$ ipython --no-banner

In [1]: import numpy as np

In [2]: import numpy.linalg as la

In [3]: np.set_printoptions(precision=2, suppress=True, linewidth=120, legacy="1.25")

In [4]: other = np.array([[0, 2, 2], [2, 0, 0], [0, 1, 0]])

In [5]: K = np.triu(other)

In [6]: K
Out[6]: 
array([[0, 2, 2],
       [0, 0, 0],
       [0, 0, 0]])

In [7]: Uu, sigma, Vt = la.svd(K)

In [8]: sigma
Out[8]: array([ 2.83,  0.  , -0.  ])

In [9]: other = Uu[:, :1] @ np.diag(sigma[:1]) @ Vt[:1]

In [10]: print(la.matrix_rank(other))
1

In [11]: la.matrix_rank(K, rtol=0.05)
Out[11]: 1

In [12]: print(np.round(np.abs(K - other).max(), 2))
0.0

In [13]: r = la.matrix_rank(K)

In [14]: r
Out[14]: 1

In [15]: N = la.svd(K)[2][r:].T

In [16]: [int(la.matrix_rank(K[:i])) for i in range(1, len(K) + 1)]
Out[16]: [1, 1, 1]

In [17]: print(N @ N.T)
[[ 1.   0.   0. ]
 [ 0.   0.5 -0.5]
 [ 0.  -0.5  0.5]]

In [18]: [int(la.matrix_rank(K[:, :j + 1])) for j in range(3)]
Out[18]: [0, 1, 1]

In [19]: np.zeros(3, 3)
---------------------------------------------------------------------------
TypeError                                 Traceback (most recent call last)
Cell In[19], line 1
----> 1 np.zeros(3, 3)

TypeError: Cannot interpret '3' as a data type

In [20]: np.unravel_index(np.abs(K).argmax(), K.shape)
Out[20]: (0, 1)

In [21]: K.mean(axis=0)
Out[21]: array([0.  , 0.67, 0.67])

In [22]: np.abs(K).max()
Out[22]: 2

In [23]: K - K[0]
Out[23]: 
array([[ 0,  0,  0],
       [ 0, -2, -2],
       [ 0, -2, -2]])

In [24]: la.matrix_rank(K)
Out[24]: 1

In [25]: la.svd(K, compute_uv=False)
Out[25]: array([2.83, 0.  , 0.  ])

In [26]: round(la.norm(K), 2)
Out[26]: 2.83

In [27]: np.allclose(K[:-1].T @ la.lstsq(K[:-1].T, K[-1])[0], K[-1])
Out[27]: True

In [28]: K @ la.pinv(K) @ K
Out[28]: 
array([[0., 2., 2.],
       [0., 0., 0.],
       [0., 0., 0.]])

In [29]: la.lstsq(K[:-1].T, K[-1])[2]
Out[29]: 1

In [30]: arr = np.load("m.npy")

In [31]: arr.round(2) + 0
Out[31]: 
array([[-0.7 ,  0.42, -0.05,  0.12, -0.32, -0.37,  0.26,  0.12],
       [-0.27, -0.61,  0.43, -0.11,  0.01, -0.11, -0.04,  0.58],
       [-0.39, -0.16, -0.06, -0.3 ,  0.26, -0.33, -0.57, -0.47],
       [ 0.08,  0.41,  0.12, -0.81, -0.18,  0.18, -0.15,  0.25],
       [-0.31, -0.31, -0.53, -0.02, -0.43,  0.55, -0.18,  0.02],
       [ 0.43, -0.22, -0.22, -0.09, -0.59, -0.59, -0.09,  0.  ],
       [ 0.08,  0.33,  0.07,  0.45, -0.06,  0.02, -0.73,  0.37],
       [ 0.04,  0.02, -0.68, -0.11,  0.5 , -0.22,  0.07,  0.47]])

In [32]: # keeps lengths

In [33]: rng = np.random.default_rng(972871)

In [34]: z = rng.permutation(8)

In [35]: z
Out[35]: array([1, 2, 6, 5, 7, 3, 0, 4])

In [36]: other = arr[z][:, z]

In [37]: np.diag(other)
Out[37]: array([-0.61, -0.06, -0.73, -0.59,  0.47, -0.81, -0.7 , -0.43])

In [38]: round(float(la.det(other)), 2), round(float(la.det(arr[z])), 2)
Out[38]: (-1.0, 1.0)

In [39]: other.round(2) + 0
Out[39]: 
array([[-0.61,  0.43, -0.04, -0.11,  0.58, -0.11, -0.27,  0.01],
       [-0.16, -0.06, -0.57, -0.33, -0.47, -0.3 , -0.39,  0.26],
       [ 0.33,  0.07, -0.73,  0.02,  0.37,  0.45,  0.08, -0.06],
       [-0.22, -0.22, -0.09, -0.59,  0.  , -0.09,  0.43, -0.59],
       [ 0.02, -0.68,  0.07, -0.22,  0.47, -0.11,  0.04,  0.5 ],
       [ 0.41,  0.12, -0.15,  0.18,  0.25, -0.81,  0.08, -0.18],
       [ 0.42, -0.05,  0.26, -0.37,  0.12,  0.12, -0.7 , -0.32],
       [-0.31, -0.53, -0.18,  0.55,  0.02, -0.02, -0.31, -0.43]])

In [40]: np.round(np.trace(other), 2)
Out[40]: -3.47
